$ ipython --no-banner

In [1]: import numpy as np

In [2]: import numpy.linalg as la

In [3]: np.set_printoptions(precision=2, suppress=True, linewidth=100)

In [4]: A = np.load("block16.npy")

In [5]: A
Out[5]: 
array([[0, 0, 1],
       [1, 0, 0],
       [0, 1, 0]])

In [6]: # columns are unit length and at right angles

In [7]: print(np.allclose(A @ A.T, A.T @ A))
True

In [8]: print(la.matrix_power(A, 2))
[[0 1 0]
 [0 0 1]
 [1 0 0]]

In [9]: round(np.abs(la.eigvals(A)).max(), 2)
Out[9]: np.float64(1.0)

In [10]: (A - A.T) / 2
Out[10]: 
array([[ 0. , -0.5,  0.5],
       [ 0.5,  0. , -0.5],
       [-0.5,  0.5,  0. ]])

In [11]: np.allclose(A, A.T)
Out[11]: False

In [12]: np.sort(np.abs(la.eigvals(A)))
Out[12]: array([1., 1., 1.])

In [13]: A.inv()
AttributeError: 'numpy.ndarray' object has no attribute 'inv'


In [14]: (A + A.T) / 2
Out[14]: 
array([[0. , 0.5, 0.5],
       [0.5, 0. , 0.5],
       [0.5, 0.5, 0. ]])

In [15]: x = np.array([5, -9, -6])

In [16]: la.inv(A)
Out[16]: 
array([[0., 1., 0.],
       [0., 0., 1.],
       [1., 0., 0.]])

In [17]: print([p for p in range(1, 25) if np.allclose(la.matrix_power(A, p), np.eye(3))])
[3, 6, 9, 12, 15, 18, 21, 24]

In [18]: np.abs(la.eigvals(A))
Out[18]: array([1., 1., 1.])

In [19]: t = np.radians(72)

In [20]: Rm = np.eye(3)

In [21]: Rm[1, 1] = Rm[2, 2] = np.cos(t)

In [22]: Rm[1, 2], Rm[2, 1] = -np.sin(t), np.sin(t)

In [23]: Rm
Out[23]: 
array([[ 1.  ,  0.  ,  0.  ],
       [ 0.  ,  0.31, -0.95],
       [ 0.  ,  0.95,  0.31]])

In [24]: B = A @ Rm.T

In [25]: B
Out[25]: 
array([[ 0.  , -0.95,  0.31],
       [ 1.  ,  0.  ,  0.  ],
       [ 0.  ,  0.31,  0.95]])

In [26]: print(np.allclose(la.norm(A, axis=1), la.norm(B, axis=1)))
True

In [27]: la.svd(A, compute_uv=False), la.svd(B, compute_uv=False)
Out[27]: (array([1., 1., 1.]), array([1., 1., 1.]))

In [28]: X = np.load("case14.npy")

In [29]: X
Out[29]: 
array([[ 0., -1.,  2.],
       [-1.,  0.,  0.],
       [ 2.,  0.,  0.]])

In [30]: w, V = la.eigh(X)

In [31]: np.abs(V[:, -1]).round(6).argmax()
Out[31]: np.int64(0)

In [32]: np.round(la.svd(X, compute_uv=False), 2) + 0
Out[32]: array([2.24, 2.24, 0.  ])

In [33]: w
Out[33]: array([-2.24,  0.  ,  2.24])

In [34]: w.sum(), np.trace(X)
Out[34]: (np.float64(0.0), np.float64(0.0))

In [35]: print(la.eigvalsh(X + 3 * np.eye(3)))
[0.76 3.   5.24]

In [36]: w, V = la.eigh(X)

In [37]: x = np.array([9, -1, 7])

In [38]: print(np.round(V * np.abs(w) @ V.T, 2) + 0)
[[ 2.24  0.    0.  ]
 [ 0.    0.45 -0.89]
 [ 0.   -0.89  1.79]]

In [39]: r0 = np.array([-6, -4])

In [40]: np.correlate(X[2], X[1], "full")
Out[40]: array([ 0.,  0., -2.,  0.,  0.])

In [41]: np.polyval(r0, X[2])
Out[41]: array([-16.,  -4.,  -4.])

In [42]: K = np.array([[1.0, -0.7, 1.0],
    ...:     [-0.6, 1.4, 1.1],
    ...:     [-0.2, -0.2, 0.2],
    ...:     [-0.8, -1.1, -1.4]])

In [43]: print(K)
[[ 1.  -0.7  1. ]
 [-0.6  1.4  1.1]
 [-0.2 -0.2  0.2]
 [-0.8 -1.1 -1.4]]

In [44]: rng = np.random.default_rng(3810)

In [45]: B = K + rng.integers(-2, 3, (4, 2)) @ rng.integers(-2, 3, (2, 3))

In [46]: B
Out[46]: 
array([[ 1. , -2.7, -3. ],
       [-4.6,  0.4,  1.1],
       [ 1.8, -1.2, -2.8],
       [ 1.2, -2.1, -4.4]])

In [47]: B - K
Out[47]: 
array([[ 0., -2., -4.],
       [-4., -1.,  0.],
       [ 2., -1., -3.],
       [ 2., -1., -3.]])

In [48]: B = K / np.sqrt((K ** 2).mean(axis=1, keepdims=True))

In [49]: la.matrix_rank(B) == la.matrix_rank(K)
Out[49]: np.True_

In [50]: la.norm(B, axis=1)
Out[50]: array([1.73, 1.73, 1.73, 1.73])

In [51]: np.round(K - K.mean(axis=1, keepdims=True), 2) + 0
Out[51]: 
array([[ 0.57, -1.13,  0.57],
       [-1.23,  0.77,  0.47],
       [-0.13, -0.13,  0.27],
       [ 0.3 ,  0.  , -0.3 ]])

In [52]: B = np.c_[K[:, :1] @ np.array([[-2]]), np.array([1, 0, -3, 2])]

In [53]: B
Out[53]: 
array([[-2. ,  1. ],
       [ 1.2,  0. ],
       [ 0.4, -3. ],
       [ 1.6,  2. ]])

In [54]: np.round(la.lstsq(K, B[:, 0])[0], 2) + 0
Out[54]: array([-2.,  0.,  0.])

In [55]: np.round(la.norm(B - K @ la.lstsq(K, B)[0], axis=0), 2) + 0
Out[55]: array([0.  , 3.49])

In [56]: def softmax(z):
    ...:     e = np.exp(z - z.max(axis=-1, keepdims=True))
    ...:     return e / e.sum(axis=-1, keepdims=True)
    ...: 

In [57]: softmax(K[0])
Out[57]: array([0.46, 0.08, 0.46])

In [58]: np.round(softmax(10 * K[0]), 2) + 0
Out[58]: array([0.5, 0. , 0.5])

In [59]: softmax(K[0] + -1)
Out[59]: array([0.46, 0.08, 0.46])

In [60]: S = K @ K.T / np.sqrt(3)

In [61]: softmax(S)[0] @ K
Out[61]: array([ 0.49, -0.4 ,  0.72])

In [62]: print(softmax(S + np.triu(np.full(S.shape, -np.inf), 1)))
[[1.   0.   0.   0.  ]
 [0.09 0.91 0.   0.  ]
 [0.34 0.32 0.34 0.  ]
 [0.04 0.02 0.1  0.84]]

In [63]: proj = K @ la.solve(K.T @ K, K.T)

In [64]: np.allclose(proj @ proj, proj)
Out[64]: True

In [65]: proj
Out[65]: 
array([[ 0.9 , -0.1 ,  0.26, -0.11],
       [-0.1 ,  0.9 ,  0.26, -0.11],
       [ 0.26,  0.26,  0.33,  0.29],
       [-0.11, -0.11,  0.29,  0.87]])

In [66]: np.round(np.trace(proj), 2)
Out[66]: np.float64(3.0)

In [67]: np.diag(proj)
Out[67]: array([0.9 , 0.9 , 0.33, 0.87])

In [68]: W0 = np.array([[0, 0, 0], [0, 0, 0], [3, 1, 0], [0, 0, 0], [0, 3, 0]])

In [69]: B = np.array([[4, 5], [1, 4]])

In [70]: cent = np.kron(B, W0)

In [71]: cent
Out[71]: 
array([[ 0,  0,  0,  0,  0,  0],
       [ 0,  0,  0,  0,  0,  0],
       [12,  4,  0, 15,  5,  0],
       [ 0,  0,  0,  0,  0,  0],
       [ 0, 12,  0,  0, 15,  0],
       [ 0,  0,  0,  0,  0,  0],
       [ 0,  0,  0,  0,  0,  0],
       [ 3,  1,  0, 12,  4,  0],
       [ 0,  0,  0,  0,  0,  0],
       [ 0,  3,  0,  0, 12,  0]])

In [72]: cent.shape
Out[72]: (10, 6)

In [73]: print(la.matrix_rank(cent))
4

In [74]: round(la.norm(cent, 2), 2), round(float(la.norm(B, 2) * la.norm(W0, 2)), 2)
Out[74]: (np.float64(26.46), 26.46)

In [75]: x = np.array([1, -3, -3])

In [76]: h = np.maximum(W0 @ x, 0)

In [77]: np.tanh(W0 @ x)
Out[77]: array([ 0.,  0.,  0.,  0., -1.])

In [78]: np.maximum(W0 @ (3 * x), 0)
Out[78]: array([0, 0, 0, 0, 0])

In [79]: np.flatnonzero(h > 1e-9)
Out[79]: array([], dtype=int64)

In [80]: h
Out[80]: array([0, 0, 0, 0, 0])

In [81]: W0 * (h > 1e-9)[:, None]
Out[81]: 
array([[0, 0, 0],
       [0, 0, 0],
       [0, 0, 0],
       [0, 0, 0],
       [0, 0, 0]])

In [82]: Uu, s, Vh = la.svd(W0)

In [83]: V = Vh[:(s > 1e-8).sum()]

In [84]: x = W0[0] + -2 * W0[4] + rng.integers(2) * np.eye(3)[0]

In [85]: x
Out[85]: array([ 1., -6.,  0.])

In [86]: round(float(la.norm(x - V.T @ V @ x)), 2)
Out[86]: 0.0

In [87]: np.round(V.T @ V, 2) + 0
Out[87]: 
array([[1., 0., 0.],
       [0., 1., 0.],
       [0., 0., 0.]])

In [88]: print(np.allclose(V.T @ V @ x, x))
True

In [89]: [round(float(x), 2) for x in la.svd(W0, compute_uv=False)[:3]]
Out[89]: [3.54, 2.54, 0.0]

In [90]: round(la.norm(W0, 2) / la.norm(W0), 2)
Out[90]: np.float64(0.81)

In [91]: t = np.sort(rng.uniform(-2, 2, 10))

In [92]: arr = np.c_[t, t ** 2, t ** 3] @ np.array([[0, -2, 1, -1], [-2, -2, 0, 0], [2, 0, 1, 1]])

In [93]: arr
Out[93]: 
array([[-19.56,  -3.15,  -8.2 ,  -4.5 ],
       [ -1.02,   0.49,  -0.75,   0.38],
       [ -0.23,   0.42,  -0.33,   0.27],
       [ -0.13,   0.35,  -0.24,   0.22],
       [ -0.09,   0.31,  -0.2 ,   0.19],
       [ -0.07,  -0.51,   0.22,  -0.2 ],
       [ -0.15,  -0.89,   0.37,  -0.3 ],
       [ -0.27,  -1.68,   0.7 ,  -0.38],
       [  6.03, -10.7 ,   8.36,   4.63],
       [  6.74, -11.19,   8.97,   5.13]])

In [94]: # rows and columns are dependent

In [95]: print(la.matrix_rank(arr, rtol=0.1))
2

In [96]: [round(float(x), 2) for x in la.svd(arr, compute_uv=False)[:3]]
Out[96]: [27.61, 15.59, 1.36]

In [97]: np.argsort(-la.norm(arr, axis=0).round(6), kind="stable")[:3]
Out[97]: array([0, 1, 2])

In [98]: gram = np.cov(arr, rowvar=False)

In [99]: np.argwhere(np.triu(np.abs(np.corrcoef(arr.T)) > 0.8, 1))
Out[99]: 
array([[0, 2],
       [0, 3],
       [2, 3]])

In [100]: gram
Out[100]: 
array([[ 50.88, -11.28,  31.08,  17.21],
       [-11.28,  20.4 , -15.84,  -8.54],
       [ 31.08, -15.84,  23.46,  12.88],
       [ 17.21,  -8.54,  12.88,   7.29]])

In [101]: print(np.round(la.eigvalsh(gram)[::-1], 2) + 0)
[83.94 17.88  0.2   0.  ]

In [102]: J, _ = la.qr(np.array([[1.6, -2.7], [0.3, 0.6]]))

In [103]: J
Out[103]: 
array([[-0.98, -0.18],
       [-0.18,  0.98]])

In [104]: # columns are unit length and at right angles

In [105]: np.round(J.T @ J, 2) + 0
Out[105]: 
array([[1., 0.],
       [0., 1.]])

In [106]: la.pinv(J)
Out[106]: 
array([[-0.98, -0.18],
       [-0.18,  0.98]])

In [107]: la.svd(J, compute_uv=False)
Out[107]: array([1., 1.])

In [108]: la.norm(J, axis=0)
Out[108]: array([1., 1.])

In [109]: x = np.array([-4, -4])

In [110]: rhs = J @ x

In [111]: c, lr = np.zeros(2), 1 / la.norm(J, 2) ** 2

In [112]: for i in range(25):
     ...:     c -= lr * J.T @ (J @ c - rhs)
     ...:     if i % 5 == 0: print(i, round(la.norm(J @ c - rhs), 2))
     ...: 
0 0.0
5 0.0
10 0.0
15 0.0
20 0.0

In [113]: round(float(la.cond(J)), 2)
Out[113]: 1.0

In [114]: data = np.load("arr.npy")

In [115]: data
Out[115]: 
array([[ 1, -2, -1],
       [-2,  1, -2],
       [-1, -2,  1]])

In [116]: # symmetric

In [117]: gram = X.T @ X

In [118]: la.eigvalsh(gram)[::-1]
Out[118]: array([5., 5., 0.])

In [119]: np.trace(gram), (X ** 2).sum()
Out[119]: (np.float64(10.0), np.float64(10.0))

In [120]: np.allclose(gram, gram.T)
Out[120]: True

In [121]: print(np.round(la.svd(X, compute_uv=False) ** 2, 2) + 0)
[5. 5. 0.]
